>>> import numpy as np
>>> np.set_printoptions(precision=3, suppress=True, linewidth=200, legacy="1.25")
>>> J = np.load("case3.npy")
>>> J
array([[-0.202, -0.385,  0.058, -0.895, -0.085],
       [ 0.472, -0.208, -0.808, -0.095,  0.268],
       [-0.742,  0.303, -0.346, -0.031,  0.488],
       [ 0.27 , -0.137,  0.472, -0.049,  0.826],
       [-0.337, -0.836, -0.028,  0.433,  0.014]])
>>> hat = np.triu(np.array([[1, 1, 0, 1, 2],
...     [0, 0, 0, 1, 1],
...     [0, 0, 1, 0, 2],
...     [1, 2, 2, 2, 0],
...     [0, 1, 2, 2, 1]]), 1) + np.eye(5)
>>> M2 = hat @ J @ np.linalg.inv(hat)
>>> round(np.trace(M2), 3), round(float(np.trace(J)), 3)
(-0.791, -0.791)
>>> np.round(np.linalg.det(M2), 3)
1.0
>>> f = np.array([1, -2])
>>> np.polyval(f, J[2])
array([-2.742, -1.697, -2.346, -2.031, -1.512])
>>> M2 = J / np.sqrt((J ** 2).mean(axis=1, keepdims=True))
>>> np.linalg.matrix_rank(J - J.mean(axis=1, keepdims=True))
4
>>> np.linalg.matrix_rank(M2) == np.linalg.matrix_rank(J)
True
>>> K = np.array([[-2, -2, 1, 1, -1, 2, -2, -2, 2, 0, -2],
...     [-1, 0, 0, -2, -1, -2, 0, 1, 2, 1, -1],
...     [-2, 0, 1, -2, 0, -2, 1, -1, 0, 0, -1],
...     [-1, 2, -1, -2, 0, 0, 0, -2, 0, 1, 1],
...     [1, -1, -2, -2, -1, -2, -1, 0, -1, 2, 1],
...     [-1, 1, 0, 1, -1, 0, -2, 1, 2, 0, 2],
...     [-2, 0, 2, -1, 0, -2, 2, -2, -2, -1, 1],
...     [-2, -1, 0, -2, 1, -2, 1, 2, -1, 0, -2]])
>>> K[-1] = K[0] + 5 * K[1]
>>> K
array([[-2, -2,  1,  1, -1,  2, -2, -2,  2,  0, -2],
       [-1,  0,  0, -2, -1, -2,  0,  1,  2,  1, -1],
       [-2,  0,  1, -2,  0, -2,  1, -1,  0,  0, -1],
       [-1,  2, -1, -2,  0,  0,  0, -2,  0,  1,  1],
       [ 1, -1, -2, -2, -1, -2, -1,  0, -1,  2,  1],
       [-1,  1,  0,  1, -1,  0, -2,  1,  2,  0,  2],
       [-2,  0,  2, -1,  0, -2,  2, -2, -2, -1,  1],
       [-7, -2,  1, -9, -6, -8, -2,  3, 12,  5, -7]])
>>> t = np.radians(60)
>>> r_ = np.eye(11)
>>> r_[0, 0] = r_[3, 3] = np.cos(t)
>>> r_[0, 3], r_[3, 0] = -np.sin(t), np.sin(t)
>>> r_
array([[ 0.5  ,  0.   ,  0.   , -0.866,  0.   ,  0.   ,  0.   ,  0.   ,  0.   ,  0.   ,  0.   ],
       [ 0.   ,  1.   ,  0.   ,  0.   ,  0.   ,  0.   ,  0.   ,  0.   ,  0.   ,  0.   ,  0.   ],
       [ 0.   ,  0.   ,  1.   ,  0.   ,  0.   ,  0.   ,  0.   ,  0.   ,  0.   ,  0.   ,  0.   ],
       [ 0.866,  0.   ,  0.   ,  0.5  ,  0.   ,  0.   ,  0.   ,  0.   ,  0.   ,  0.   ,  0.   ],
       [ 0.   ,  0.   ,  0.   ,  0.   ,  1.   ,  0.   ,  0.   ,  0.   ,  0.   ,  0.   ,  0.   ],
       [ 0.   ,  0.   ,  0.   ,  0.   ,  0.   ,  1.   ,  0.   ,  0.   ,  0.   ,  0.   ,  0.   ],
       [ 0.   ,  0.   ,  0.   ,  0.   ,  0.   ,  0.   ,  1.   ,  0.   ,  0.   ,  0.   ,  0.   ],
       [ 0.   ,  0.   ,  0.   ,  0.   ,  0.   ,  0.   ,  0.   ,  1.   ,  0.   ,  0.   ,  0.   ],
       [ 0.   ,  0.   ,  0.   ,  0.   ,  0.   ,  0.   ,  0.   ,  0.   ,  1.   ,  0.   ,  0.   ],
       [ 0.   ,  0.   ,  0.   ,  0.   ,  0.   ,  0.   ,  0.   ,  0.   ,  0.   ,  1.   ,  0.   ],
       [ 0.   ,  0.   ,  0.   ,  0.   ,  0.   ,  0.   ,  0.   ,  0.   ,  0.   ,  0.   ,  1.   ]])
>>> M2 = K @ r_.T
>>> np.abs(M2 - K).max(axis=0)
array([11.294,  0.   ,  0.   ,  2.232,  0.   ,  0.   ,  0.   ,  0.   ,  0.   ,  0.   ,  0.   ])
>>> np.allclose(np.linalg.norm(K, axis=1), np.linalg.norm(M2, axis=1))
True
